$ python3 -q
>>> import numpy as np
>>> import numpy.linalg as la
>>> np.set_printoptions(precision=3, suppress=True, linewidth=200)
>>> M = np.load("w.npy")
>>> M
array([[ 0.665, -1.913, -1.926,  0.614,  0.003, -0.083,  0.897],
       [-1.045,  0.604, -1.204,  1.395,  0.393,  1.483, -1.339],
       [ 1.235,  1.586, -0.452,  1.616,  0.032, -1.441,  0.256],
       [ 0.57 , -0.596,  1.469,  1.57 , -1.424,  1.191,  0.502],
       [ 0.57 , -0.742,  1.097,  0.704,  2.527,  0.151, -0.125],
       [ 1.425, -0.758,  0.044, -0.296, -0.576, -0.398, -2.411],
       [-1.805, -0.99 ,  0.523,  1.009, -0.311, -1.766, -0.504]])
>>> x0 = np.array([0, 0, -3, 2, 3, 1, 2])
>>> y = M @ x0
>>> y
array([ 8.725,  6.384,  3.755, -3.345,  5.597, -7.674, -3.259])
>>> np.round(la.solve(M, y), 3) + 0
array([ 0.,  0., -3.,  2.,  3.,  1.,  2.])
>>> np.round(la.solve(M, -2 * y), 3) + 0
array([ 0.,  0.,  6., -4., -6., -2., -4.])
>>> np.round(la.solve(M, M[:, 3]), 3) + 0
array([0., 0., 0., 1., 0., 0., 0.])
>>> Q, R = la.qr(M)
>>> abs(R[0, 0]), round(la.norm(M[:, 0]), 3)
(np.float64(3.0), np.float64(3.0))
>>> np.allclose(R.T @ R, M.T @ M)
True
>>> np.trace(Q @ Q.T)
np.float64(7.0)
>>> np.round(Q.T @ Q, 3) + 0
array([[1., 0., 0., 0., 0., 0., 0.],
       [0., 1., 0., 0., 0., 0., 0.],
       [0., 0., 1., 0., 0., 0., 0.],
       [0., 0., 0., 1., 0., 0., 0.],
       [0., 0., 0., 0., 1., 0., 0.],
       [0., 0., 0., 0., 0., 1., 0.],
       [0., 0., 0., 0., 0., 0., 1.]])
>>> round(M[:, 4] @ M[:, 3], 3)
np.float64(0.0)
>>> np.round(M.T @ M, 3) + 0
array([[9., 0., 0., 0., 0., 0., 0.],
       [0., 9., 0., 0., 0., 0., 0.],
       [0., 0., 9., 0., 0., 0., 0.],
       [0., 0., 0., 9., 0., 0., 0.],
       [0., 0., 0., 0., 9., 0., 0.],
       [0., 0., 0., 0., 0., 9., 0.],
       [0., 0., 0., 0., 0., 0., 9.]])
>>> round(float(la.det(M)), 3)
-2187.0
>>> M.inv()
Traceback (most recent call last):
  File "<python-input-19>", line 1, in <module>
    M.inv()
    ^^^^^
AttributeError: 'numpy.ndarray' object has no attribute 'inv'
>>> np.sort(np.abs(la.eigvals(M)))
array([3., 3., 3., 3., 3., 3., 3.])
>>> np.allclose(M @ M.T, M.T @ M)
True
>>> rng = np.random.default_rng(943)
>>> lab = rng.permutation(7)
>>> B = M[:, lab] * rng.choice([-1, 1], 7)
>>> B
array([[ 1.913, -0.083,  0.897,  1.926, -0.003, -0.665,  0.614],
       [-0.604,  1.483, -1.339,  1.204, -0.393,  1.045,  1.395],
       [-1.586, -1.441,  0.256,  0.452, -0.032, -1.235,  1.616],
       [ 0.596,  1.191,  0.502, -1.469,  1.424, -0.57 ,  1.57 ],
       [ 0.742,  0.151, -0.125, -1.097, -2.527, -0.57 ,  0.704],
       [ 0.758, -0.398, -2.411, -0.044,  0.576, -1.425, -0.296],
       [ 0.99 , -1.766, -0.504, -0.523,  0.311,  1.805,  1.009]])
>>> U, _, Vt = la.svd(M.T @ B)
>>> np.round(la.lstsq(M, B)[0], 3) + 0
array([[ 0.,  0.,  0.,  0.,  0., -1.,  0.],
       [-1.,  0.,  0.,  0.,  0.,  0.,  0.],
       [ 0.,  0.,  0., -1.,  0.,  0.,  0.],
       [ 0.,  0.,  0.,  0.,  0.,  0.,  1.],
       [ 0.,  0.,  0.,  0., -1.,  0.,  0.],
       [ 0.,  1.,  0.,  0.,  0.,  0.,  0.],
       [ 0.,  0.,  1.,  0.,  0.,  0.,  0.]])
>>> np.round(U @ Vt, 3) + 0
array([[ 0.,  0.,  0.,  0.,  0., -1.,  0.],
       [-1.,  0.,  0.,  0.,  0.,  0.,  0.],
       [ 0.,  0.,  0., -1.,  0.,  0.,  0.],
       [ 0.,  0.,  0.,  0.,  0.,  0.,  1.],
       [ 0.,  0.,  0.,  0., -1.,  0.,  0.],
       [ 0.,  1.,  0.,  0.,  0.,  0.,  0.],
       [ 0.,  0.,  1.,  0.,  0.,  0.,  0.]])
>>> B = np.array([[1, 0, 2], [2, 2, 0], [0, 3, 2], [1, 3, 3]])
>>> W2 = np.array([[-2, -2, 0, -2, 2, -2], [2, 1, 2, 0, -1, 0], [0, -2, -1, -1, -2, 0]])
>>> W0 = B @ W2 + 0.05 * rng.normal(size=(4, 6))
>>> W0
array([[-1.912, -6.005, -2.065, -4.048, -1.948, -1.949],
       [ 0.027, -2.136,  4.035, -4.098,  1.986, -3.997],
       [ 6.024, -0.997,  4.083, -1.975, -6.982, -0.011],
       [ 4.089, -5.025,  3.016, -5.057, -7.092, -2.043]])
>>> la.matrix_rank(W0, rtol=0.1)
np.int64(3)
>>> la.cond(W0) > 100
np.True_
>>> np.argsort(-la.norm(W0, axis=0).round(6), kind="stable")[:3]
array([4, 1, 3])
>>> K = np.eye(8, dtype=int)[rng.permutation(8)]
>>> K
array([[0, 0, 1, 0, 0, 0, 0, 0],
       [0, 0, 0, 0, 0, 0, 0, 1],
       [0, 0, 0, 0, 0, 1, 0, 0],
       [1, 0, 0, 0, 0, 0, 0, 0],
       [0, 0, 0, 0, 0, 0, 1, 0],
       [0, 0, 0, 0, 1, 0, 0, 0],
       [0, 1, 0, 0, 0, 0, 0, 0],
       [0, 0, 0, 1, 0, 0, 0, 0]])
>>> la.matrix_power(K, 100)
array([[0, 0, 0, 0, 0, 0, 1, 0],
       [0, 0, 1, 0, 0, 0, 0, 0],
       [0, 1, 0, 0, 0, 0, 0, 0],
       [0, 0, 0, 0, 1, 0, 0, 0],
       [0, 0, 0, 1, 0, 0, 0, 0],
       [0, 0, 0, 0, 0, 0, 0, 1],
       [1, 0, 0, 0, 0, 0, 0, 0],
       [0, 0, 0, 0, 0, 1, 0, 0]])
>>> pr = np.eye(8)[2]
>>> for _ in range(6):
...     pr = pr @ K
...     print(pr.round(3))
... 
[0. 0. 0. 0. 0. 1. 0. 0.]
[0. 0. 0. 0. 1. 0. 0. 0.]
[0. 0. 0. 0. 0. 0. 1. 0.]
[0. 1. 0. 0. 0. 0. 0. 0.]
[0. 0. 0. 0. 0. 0. 0. 1.]
[0. 0. 0. 1. 0. 0. 0. 0.]
>>> J = np.load("x.npy")
>>> J
array([[ 0,  0, -3,  1,  2],
       [ 0,  0,  3,  3, -2],
       [ 0,  0,  0,  3, -2],
       [ 0,  0,  0,  0,  3],
       [ 0,  0,  0,  0,  0]])
>>> x0 = np.array([-2, 3, 3, 1, -2, -1, 0, 3])
>>> la.inv(K)
array([[0., 0., 0., 1., 0., 0., 0., 0.],
       [0., 0., 0., 0., 0., 0., 1., 0.],
       [1., 0., 0., 0., 0., 0., 0., 0.],
       [0., 0., 0., 0., 0., 0., 0., 1.],
       [0., 0., 0., 0., 0., 1., 0., 0.],
       [0., 0., 1., 0., 0., 0., 0., 0.],
       [0., 0., 0., 0., 1., 0., 0., 0.],
       [0., 1., 0., 0., 0., 0., 0., 0.]])
>>> [p for p in range(1, 25) if np.allclose(la.matrix_power(K, p), np.eye(8))]
[8, 16, 24]
>>> K.T @ (K @ x0)
array([-2,  3,  3,  1, -2, -1,  0,  3])
>>> U, sig, Vt = la.svd(J)
>>> sig.round(3) + 0
array([6.198, 3.581, 2.6  , 0.   , 0.   ])
>>> B = U[:, :3] @ np.diag(sig[:3]) @ Vt[:3]
>>> B.round(3) + 0
array([[ 0.,  0., -3.,  1.,  2.],
       [ 0.,  0.,  3.,  3., -2.],
       [ 0.,  0.,  0.,  3., -2.],
       [ 0.,  0.,  0.,  0.,  3.],
       [ 0.,  0.,  0.,  0.,  0.]])
>>> B = M / la.norm(M, axis=1, keepdims=True)
>>> C2 = B @ B.T
>>> la.norm(B, axis=1)
array([1., 1., 1., 1., 1., 1., 1.])
>>> C2.round(3) + 0
array([[1., 0., 0., 0., 0., 0., 0.],
       [0., 1., 0., 0., 0., 0., 0.],
       [0., 0., 1., 0., 0., 0., 0.],
       [0., 0., 0., 1., 0., 0., 0.],
       [0., 0., 0., 0., 1., 0., 0.],
       [0., 0., 0., 0., 0., 1., 0.],
       [0., 0., 0., 0., 0., 0., 1.]])
>>> np.argwhere(np.triu(np.abs(C2) > 0.95, 1))
array([], shape=(0, 2), dtype=int64)
>>> B = W0 / la.norm(W0, axis=1)
Traceback (most recent call last):
  File "<python-input-56>", line 1, in <module>
    B = W0 / la.norm(W0, axis=1)
        ~~~^~~~~~~~~~~~~~~~~~~~~
ValueError: operands could not be broadcast together with shapes (4,6) (4,) 
>>> B = W0 / la.norm(W0, axis=1, keepdims=True)
>>> C2 = B @ B.T
>>> (np.abs(C2) > 0.9).astype(int)
array([[1, 0, 0, 0],
       [0, 1, 0, 0],
       [0, 0, 1, 0],
       [0, 0, 0, 1]])
>>> round(np.degrees(np.arccos(np.clip(C2[2, 1], -1, 1))), 3)
np.float64(80.422)
>>> la.norm(B, axis=1)
array([1., 1., 1., 1.])
>>> (C2 - 2 * np.eye(4)).round(6).argmax(axis=1)
array([3, 3, 3, 2])
>>> C2[2]
array([0.09 , 0.166, 1.   , 0.858])
>>> C2
array([[1.   , 0.399, 0.09 , 0.576],
       [0.399, 1.   , 0.166, 0.435],
       [0.09 , 0.166, 1.   , 0.858],
       [0.576, 0.435, 0.858, 1.   ]])
>>> mat = np.load("mat.npy")
>>> mat
array([[0., 0., 0., 0., 1., 2., 1., 4., 0.],
       [0., 0., 0., 0., 5., 2., 0., 3., 5.],
       [0., 0., 0., 0., 3., 1., 2., 4., 0.],
       [0., 0., 0., 0., 3., 2., 5., 0., 3.],
       [1., 5., 3., 3., 0., 0., 0., 0., 0.],
       [2., 2., 1., 2., 0., 0., 0., 0., 0.],
       [1., 0., 2., 5., 0., 0., 0., 0., 0.],
       [4., 3., 4., 0., 0., 0., 0., 0., 0.],
       [0., 5., 0., 3., 0., 0., 0., 0., 0.]])
>>> B = np.array([[2, 3, 0],
...     [1, -3, 3],
...     [-2, 3, 2],
...     [3, -2, 2],
...     [1, -3, 1],
...     [-1, -3, 2],
...     [3, 2, -1],
...     [1, 0, 3],
...     [3, 0, 0]])
>>> np.einsum("ij,ij->i", mat, mat)
array([22., 63., 30., 47., 44., 13., 30., 41., 34.])
>>> la.matrix_rank(mat @ B)
np.int64(3)
>>> np.einsum("ik,kj->ji", mat, B)
array([[  6.,  21.,  12.,  25.,  10.,  10.,  13.,   3.,  14.],
       [ -7., -21.,  -8.,  -5.,  -9.,  -1.,  -1.,  15., -21.],
       [ 16.,  18.,  15.,   2.,  27.,  12.,  14.,  17.,  21.]])
>>> np.vstack([mat, B.T]).shape
(12, 9)
>>> B @ mat
Traceback (most recent call last):
  File "<python-input-72>", line 1, in <module>
    B @ mat
    ~~^~~~~
ValueError: matmul: Input operand 1 has a mismatch in its core dimension 0, with gufunc signature (n?,k),(k,m?)->(n?,m?) (size 9 is different from 3)
>>> np.einsum("ij->j", mat)
array([ 8., 15., 10., 13., 12.,  7.,  8., 11.,  8.])
>>> la.matrix_rank(np.vstack([mat, B.T]))
np.int64(9)
>>> B = mat / la.norm(mat, axis=1, keepdims=True)
>>> C2 = B @ B.T
>>> np.degrees(np.arccos(np.clip(C2[3, 7], -1, 1)))
np.float64(90.0)
>>> la.norm(B, axis=1)
array([1., 1., 1., 1., 1., 1., 1., 1., 1.])
>>> np.argwhere(np.triu(np.abs(C2) > 0.95, 1))
array([], shape=(0, 2), dtype=int64)
>>> C2[3]
array([0.373, 0.625, 0.559, 1.   , 0.   , 0.   , 0.   , 0.   , 0.   ])
>>> arr = np.loadtxt("layer17.csv", delimiter=",")
>>> arr
array([[ 0., -8.,  1.,  3.,  5.,  8.,  1., -5.,  5., -7.],
       [-1., -7., -5., -5.,  8., -6., -7., -6.,  5.,  0.],
       [ 6., -7.,  3.,  9.,  2.,  0., -8.,  5., -2.,  0.],
       [ 4.,  9.,  6.,  5., -3., -7.,  7., -2., -1.,  8.],
       [-5., -8.,  7.,  6., -4.,  8.,  1.,  5.,  1., -5.],
       [ 4.,  1.,  3.,  9.,  8., -2., -9.,  4.,  9., -7.],
       [-4.,  5., -1., -4.,  9.,  7.,  1., -8.,  9., -6.],
       [-8., -5.,  7., -5., -6.,  5.,  2.,  5., -7., -7.],
       [-8., -8., -1.,  7., -8., -1.,  3.,  0.,  4.,  4.],
       [-6., -8.,  8., -7.,  2.,  9., -9., -6.,  9.,  0.]])
>>> def softmax(z):
...     e = np.exp(z - z.max(axis=-1, keepdims=True))
...     return e / e.sum(axis=-1, keepdims=True)
... 
>>> np.round(softmax(10 * arr[2]), 3) + 0
array([0., 0., 0., 1., 0., 0., 0., 0., 0., 0.])
>>> softmax(arr).sum(axis=1)
array([1., 1., 1., 1., 1., 1., 1., 1., 1., 1.])
>>> np.round(softmax(arr[2]), 3) + 0
array([0.046, 0.   , 0.002, 0.933, 0.001, 0.   , 0.   , 0.017, 0.   , 0.   ])
>>> att = arr @ arr.T / np.sqrt(10)
>>> softmax(att).round(6).argmax(axis=1)
array([0, 1, 2, 3, 4, 5, 6, 7, 8, 9])
>>> np.round(softmax(att)[2] @ arr, 3) + 0
array([ 6., -7.,  3.,  9.,  2.,  0., -8.,  5., -2.,  0.])
